$ python -q
>>> import numpy as np
>>> np.set_printoptions(precision=1, suppress=True, linewidth=140)
>>> Q, _ = np.linalg.qr(np.array([[2.7, -0.8, 0.7, 1.2, -1.2, 1.8, 0.8, 0.8, 0.8],
...     [-0.1, 0.0, 0.8, -0.9, -1.0, 0.5, -0.3, -1.5, -0.4],
...     [0.8, 1.3, 0.6, 0.1, 1.0, 3.0, -1.6, 0.6, -1.6],
...     [0.5, 1.1, -0.6, -2.1, 1.6, -0.3, 2.6, -0.7, -0.4],
...     [0.7, 0.1, 0.5, 0.4, -0.3, 0.4, -0.6, -0.5, 0.3],
...     [-0.9, -0.3, 1.4, 0.6, 0.3, -0.7, -0.1, 0.2, -1.8],
...     [0.0, 0.9, -0.3, 0.3, 1.3, 0.3, -1.5, -0.8, 0.2],
...     [0.3, 1.3, 0.3, -0.7, -0.2, -0.4, 0.3, -0.6, -0.6],
...     [-0.8, -1.4, -1.6, -0.7, 1.9, 0.0, 0.1, 1.0, -0.1]]))
>>> evals = np.array([0, -3, 1, -2, 3, 3, -3, 0, 1])
>>> mat = Q @ np.diag(evals) @ Q.T
>>> print(mat.round(1) + 0)
[[-0.3 -0.1  0.4  0.6 -0.1  0.4  0.6  0.6 -0.5]
 [-0.1 -0.6  1.1 -1.2 -1.  -0.5 -0.5 -0.6 -0.7]
 [ 0.4  1.1  1.3 -0.8  0.3  0.2 -0.1 -1.1  1.8]
 [ 0.6 -1.2 -0.8 -0.5  0.6  0.6  0.9 -0.5  0.8]
 [-0.1 -1.   0.3  0.6 -0.2  0.4 -1.1 -0.6 -0.5]
 [ 0.4 -0.5  0.2  0.6  0.4  1.7  0.8  0.   0.2]
 [ 0.6 -0.5 -0.1  0.9 -1.1  0.8 -1.1 -0.7  0.6]
 [ 0.6 -0.6 -1.1 -0.5 -0.6  0.  -0.7 -0.4  0. ]
 [-0.5 -0.7  1.8  0.8 -0.5  0.2  0.6  0.   0.1]]
>>> # symmetric
>>> evals, vecs = np.linalg.eigh(mat)
>>> print(np.round(vecs.T @ mat @ vecs, 1) + 0)
[[-3.  0.  0.  0.  0.  0.  0.  0.  0.]
 [ 0. -3.  0.  0.  0.  0.  0.  0.  0.]
 [ 0.  0. -2.  0.  0.  0.  0.  0.  0.]
 [ 0.  0.  0.  0.  0.  0.  0.  0.  0.]
 [ 0.  0.  0.  0.  0.  0.  0.  0.  0.]
 [ 0.  0.  0.  0.  0.  1.  0.  0.  0.]
 [ 0.  0.  0.  0.  0.  0.  1.  0.  0.]
 [ 0.  0.  0.  0.  0.  0.  0.  3.  0.]
 [ 0.  0.  0.  0.  0.  0.  0.  0.  3.]]
>>> print(np.round(np.linalg.svd(mat, compute_uv=False), 1) + 0)
[3. 3. 3. 3. 2. 1. 1. 0. 0.]
>>> print(round(float(evals.sum()), 1), np.round(np.trace(mat), 1))
0.0 0.0
>>> print(np.round(vecs @ np.diag(evals) @ vecs.T, 1) + 0)
[[-0.3 -0.1  0.4  0.6 -0.1  0.4  0.6  0.6 -0.5]
 [-0.1 -0.6  1.1 -1.2 -1.  -0.5 -0.5 -0.6 -0.7]
 [ 0.4  1.1  1.3 -0.8  0.3  0.2 -0.1 -1.1  1.8]
 [ 0.6 -1.2 -0.8 -0.5  0.6  0.6  0.9 -0.5  0.8]
 [-0.1 -1.   0.3  0.6 -0.2  0.4 -1.1 -0.6 -0.5]
 [ 0.4 -0.5  0.2  0.6  0.4  1.7  0.8  0.   0.2]
 [ 0.6 -0.5 -0.1  0.9 -1.1  0.8 -1.1 -0.7  0.6]
 [ 0.6 -0.6 -1.1 -0.5 -0.6  0.  -0.7 -0.4  0. ]
 [-0.5 -0.7  1.8  0.8 -0.5  0.2  0.6  0.   0.1]]
>>> print(np.unique(evals.round(6) + 0, return_counts=True)[1])
[2 1 2 2 2]
>>> print((evals > 1e-8).sum(), (evals < -1e-8).sum())
4 3
>>> print(np.round(vecs.T @ vecs, 1) + 0)
[[1. 0. 0. 0. 0. 0. 0. 0. 0.]
 [0. 1. 0. 0. 0. 0. 0. 0. 0.]
 [0. 0. 1. 0. 0. 0. 0. 0. 0.]
 [0. 0. 0. 1. 0. 0. 0. 0. 0.]
 [0. 0. 0. 0. 1. 0. 0. 0. 0.]
 [0. 0. 0. 0. 0. 1. 0. 0. 0.]
 [0. 0. 0. 0. 0. 0. 1. 0. 0.]
 [0. 0. 0. 0. 0. 0. 0. 1. 0.]
 [0. 0. 0. 0. 0. 0. 0. 0. 1.]]
>>> print(np.linalg.eigvalsh(mat + 4 * np.eye(9)))
[1. 1. 2. 4. 4. 5. 5. 7. 7.]
>>> print(evals.round(1) + 0)
[-3. -3. -2.  0.  0.  1.  1.  3.  3.]
